$ ipython --no-banner

In [1]: import numpy as np

In [2]: import numpy.linalg as la

In [3]: np.set_printoptions(suppress=True, linewidth=120)

In [4]: rnd = lambda a: np.round(a, 3) + 0

In [5]: F = np.load("data.npy")

In [6]: print(rnd(F))
[[-0.61   0.608  0.001  0.357 -0.362]
 [-0.135 -0.106  0.833 -0.399 -0.341]
 [-0.406  0.142 -0.383 -0.807  0.125]
 [ 0.61   0.38  -0.217 -0.233 -0.619]
 [ 0.271  0.674  0.333 -0.084  0.595]]

In [7]: other = np.array([[0, 1], [1, 1], [1, 0], [2, 1], [1, 1]])

In [8]: print(rnd(F @ other))
[[ 0.962 -0.006]
 [-0.412 -0.982]
 [-1.731 -0.946]
 [-0.922  0.138]
 [ 1.435  1.456]]

In [9]: print(la.matrix_rank(np.vstack([F, other.T])))
5

In [10]: print(rnd(np.einsum("ij->j", F)))
[-0.271  1.698  0.568 -1.166 -0.601]

In [11]: x = np.array([-3, -1, 3, 2, -3])

In [12]: print(rnd(F @ np.ones(5)))
[-0.005 -0.149 -1.33  -0.079  1.79 ]

In [13]: print(np.sign((F @ x).round(6)))
[ 1.  1. -1. -1. -1.]

In [14]: print(rnd(F @ np.eye(5)[2]))
[ 0.001  0.833 -0.383 -0.217  0.333]

In [15]: x = np.array([1, 1, -2, -1, -1])

In [16]: print([p for p in range(1, 25) if np.allclose(la.matrix_power(F, p), np.eye(5))])
[]

In [17]: print(rnd(np.sort(np.abs(np.degrees(np.angle(la.eigvals(F)))))))
[  0.     82.739  82.739 174.204 174.204]

In [18]: print(rnd(np.abs(la.eigvals(F))))
[1. 1. 1. 1. 1.]

In [19]: print(rnd(la.det(F)))
1.0

In [20]: data = np.load("mat.npy")

In [21]: print(rnd(data))
[[-0.661 -0.62   1.306  0.621  0.103 -0.611  0.222 -0.806 -0.074]
 [ 0.    -0.347 -0.953 -0.647  0.234 -1.44  -0.006 -0.65  -0.053]
 [-0.813 -0.63  -0.197 -0.264  0.602  0.276 -0.06   0.609 -1.421]
 [ 0.051  0.754  0.415  0.129  1.449 -0.504 -0.747  0.483  0.31 ]
 [ 0.356 -0.497  0.662 -0.788 -0.054 -0.511  0.905  1.149  0.404]
 [ 0.102  1.046  0.706 -0.735 -0.8   -0.439 -0.378 -0.098 -0.933]
 [-0.915 -0.347 -0.118  0.124 -0.846 -0.383 -1.113  0.741  0.602]
 [ 0.203 -0.68   0.457 -1.224  0.283  0.725 -0.811 -0.618  0.379]
 [-1.372  0.779 -0.126 -0.66   0.18   0.31   0.729 -0.25   0.579]]

In [22]: x = np.array([1, 0, 0, 1, 1, 1, 1, -2, -1])

In [23]: a = np.maximum(data @ x, 0)

In [24]: print(rnd(a))
[1.36  0.    0.    0.    0.    0.    0.    0.035 0.   ]

In [25]: print(rnd(data.T @ a))
[-0.892 -0.866  1.792  0.802  0.15  -0.806  0.274 -1.118 -0.087]

In [26]: print(np.flatnonzero(a > 1e-9))
[0 7]

In [27]: print(rnd(data * (a > 1e-9)[:, None]))
[[-0.661 -0.62   1.306  0.621  0.103 -0.611  0.222 -0.806 -0.074]
 [ 0.     0.     0.     0.     0.     0.     0.     0.     0.   ]
 [ 0.     0.     0.     0.     0.     0.     0.     0.     0.   ]
 [ 0.     0.     0.     0.     0.     0.     0.     0.     0.   ]
 [ 0.     0.     0.     0.     0.     0.     0.     0.     0.   ]
 [ 0.     0.     0.     0.     0.     0.     0.     0.     0.   ]
 [ 0.     0.     0.     0.     0.     0.     0.     0.     0.   ]
 [ 0.203 -0.68   0.457 -1.224  0.283  0.725 -0.811 -0.618  0.379]
 [ 0.     0.     0.     0.     0.     0.     0.     0.     0.   ]]

In [28]: print(rnd(np.maximum(data @ (3 * x), 0)))
[4.079 0.    0.    0.    0.    0.    0.    0.104 0.   ]

In [29]: print(rnd(la.norm(data, axis=1)))
[2. 2. 2. 2. 2. 2. 2. 2. 2.]

In [30]: print(rnd(la.norm(data) ** 2 / la.norm(data, 2) ** 2))
9.0

In [31]: print(la.norm(data, axis=1).argmax())
0

In [32]: print(rnd(la.norm(data, axis=0)))
[2. 2. 2. 2. 2. 2. 2. 2. 2.]

In [33]: print(rnd(la.norm(data[6], 1)), rnd(la.norm(data[6], np.inf)))
5.19 1.113

In [34]: print(rnd(data[6] @ data[7]))
0.0

In [35]: r0 = np.array([-1, 1, 3, 1, -1, 3, -2, -2, 1])

In [36]: other = data + np.outer(r0, np.eye(9)[4])

In [37]: print(rnd(la.det(other) / la.det(data)), rnd(1 + la.solve(data, r0)[4]))
1.586 1.586

In [38]: print(la.matrix_rank(other - data))
1

In [39]: print(rnd(other))
[[-0.661 -0.62   1.306  0.621 -0.897 -0.611  0.222 -0.806 -0.074]
 [ 0.    -0.347 -0.953 -0.647  1.234 -1.44  -0.006 -0.65  -0.053]
 [-0.813 -0.63  -0.197 -0.264  3.602  0.276 -0.06   0.609 -1.421]
 [ 0.051  0.754  0.415  0.129  2.449 -0.504 -0.747  0.483  0.31 ]
 [ 0.356 -0.497  0.662 -0.788 -1.054 -0.511  0.905  1.149  0.404]
 [ 0.102  1.046  0.706 -0.735  2.2   -0.439 -0.378 -0.098 -0.933]
 [-0.915 -0.347 -0.118  0.124 -2.846 -0.383 -1.113  0.741  0.602]
 [ 0.203 -0.68   0.457 -1.224 -1.717  0.725 -0.811 -0.618  0.379]
 [-1.372  0.779 -0.126 -0.66   1.18   0.31   0.729 -0.25   0.579]]

In [40]: rng = np.random.default_rng(18980)

In [41]: other = data + rng.integers(-2, 3, (9, 1)) @ rng.integers(-2, 3, (1, 9))

In [42]: print(rnd(other))
[[-2.661 -0.62  -2.694 -1.379  0.103  3.389  4.222 -0.806  1.926]
 [ 1.    -0.347  1.047  0.353  0.234 -3.44  -2.006 -0.65  -1.053]
 [-1.813 -0.63  -2.197 -1.264  0.602  2.276  1.94   0.609 -0.421]
 [-1.949  0.754 -3.585 -1.871  1.449  3.496  3.253  0.483  2.31 ]
 [ 2.356 -0.497  4.662  1.212 -0.054 -4.511 -3.095  1.149 -1.596]
 [ 2.102  1.046  4.706  1.265 -0.8   -4.439 -4.378 -0.098 -2.933]
 [-2.915 -0.347 -4.118 -1.876 -0.846  3.617  2.887  0.741  2.602]
 [ 0.203 -0.68   0.457 -1.224  0.283  0.725 -0.811 -0.618  0.379]
 [-1.372  0.779 -0.126 -0.66   0.18   0.31   0.729 -0.25   0.579]]

In [43]: print(np.abs(other - data).sum(axis=1))
[18.  9.  9. 18. 18. 18. 18.  0.  0.]

In [44]: def softmax(z):
    ...:     e = np.exp(z - z.max(axis=-1, keepdims=True))
    ...:     return e / e.sum(axis=-1, keepdims=True)
    ...: 

In [45]: print(rnd(softmax(other[5])))
[0.065 0.022 0.874 0.028 0.004 0.    0.    0.007 0.   ]

In [46]: print(rnd(softmax(10 * other[5])))
[0. 0. 1. 0. 0. 0. 0. 0. 0.]

In [47]: S = other @ other.T / np.sqrt(9)

In [48]: print(softmax(S).round(6).argmax(axis=1))
[6 5 6 3 5 5 6 7 0]

In [49]: M = np.array([[-1.2, -3.5, 0.6, 0.5, 0.6],
    ...:     [0.8, -3.0, -1.4, -0.2, -1.1],
    ...:     [-1.0, -2.0, -1.0, -0.6, 1.4],
    ...:     [0.4, -9.0, -0.3, 0.3, 0.4],
    ...:     [-1.5, 8.0, -0.9, -1.3, -0.2],
    ...:     [1.7, 6.0, 0.9, 2.3, 0.3],
    ...:     [0.7, -3.0, 1.2, -1.0, 1.6],
    ...:     [-0.2, -6.5, 1.0, -1.8, 1.2]])

In [50]: print(M)
[[-1.2 -3.5  0.6  0.5  0.6]
 [ 0.8 -3.  -1.4 -0.2 -1.1]
 [-1.  -2.  -1.  -0.6  1.4]
 [ 0.4 -9.  -0.3  0.3  0.4]
 [-1.5  8.  -0.9 -1.3 -0.2]
 [ 1.7  6.   0.9  2.3  0.3]
 [ 0.7 -3.   1.2 -1.   1.6]
 [-0.2 -6.5  1.  -1.8  1.2]]

In [51]: q, R = la.qr(M)

In [52]: print(rnd(np.trace(q @ q.T)))
5.0

In [53]: print(q.shape, R.shape)
(8, 5) (5, 5)

In [54]: print(rnd(q.T @ q))
[[1. 0. 0. 0. 0.]
 [0. 1. 0. 0. 0.]
 [0. 0. 1. 0. 0.]
 [0. 0. 0. 1. 0.]
 [0. 0. 0. 0. 1.]]

In [55]: print(rnd(q @ R))
[[-1.2 -3.5  0.6  0.5  0.6]
 [ 0.8 -3.  -1.4 -0.2 -1.1]
 [-1.  -2.  -1.  -0.6  1.4]
 [ 0.4 -9.  -0.3  0.3  0.4]
 [-1.5  8.  -0.9 -1.3 -0.2]
 [ 1.7  6.   0.9  2.3  0.3]
 [ 0.7 -3.   1.2 -1.   1.6]
 [-0.2 -6.5  1.  -1.8  1.2]]

In [56]: t = np.radians(30)

In [57]: R = np.eye(5)

In [58]: R[3, 3] = R[1, 1] = np.cos(t)

In [59]: R[3, 1], R[1, 3] = -np.sin(t), np.sin(t)

In [60]: print(rnd(R))
[[ 1.     0.     0.     0.     0.   ]
 [ 0.     0.866  0.     0.5    0.   ]
 [ 0.     0.     1.     0.     0.   ]
 [ 0.    -0.5    0.     0.866  0.   ]
 [ 0.     0.     0.     0.     1.   ]]

In [61]: other = M @ R.T

In [62]: print(np.allclose(la.norm(M, axis=1), la.norm(other, axis=1)))
True

In [63]: print(rnd(la.det(R)), rnd(np.trace(R)))
1.0 4.732

In [64]: x = np.array([0, 1, 0, 0, 2])

In [65]: rhs = M @ x

In [66]: print(rnd(la.solve(M.T @ M, M.T @ rhs)))
[0. 1. 0. 0. 2.]

In [67]: print(rnd(la.lstsq(M, rhs)[0]))
[0. 1. 0. 0. 2.]

In [68]: print(rnd(la.pinv(M) @ M))
[[1. 0. 0. 0. 0.]
 [0. 1. 0. 0. 0.]
 [0. 0. 1. 0. 0.]
 [0. 0. 0. 1. 0.]
 [0. 0. 0. 0. 1.]]

In [69]: rhs = rhs + 0.3 * rng.normal(size=8)

In [70]: print(rnd(rhs))
[-2.574 -4.883  0.264 -8.372  7.233  6.467  0.192 -3.881]

In [71]: c, *_ = la.lstsq(M, rhs)

In [72]: print([round(float(la.norm(la.solve(M.T @ M + lam * np.eye(5), M.T @ rhs))), 2) for lam in (0, 1, 10, 100)])
[1.99, 1.73, 1.11, 0.63]

In [73]: print(rnd(la.norm(rhs - M @ c)))
0.226

In [74]: print(c.round())
[ 0.  1.  0. -0.  2.]

In [75]: print(rnd(c))
[ 0.152  0.984  0.174 -0.155  1.705]
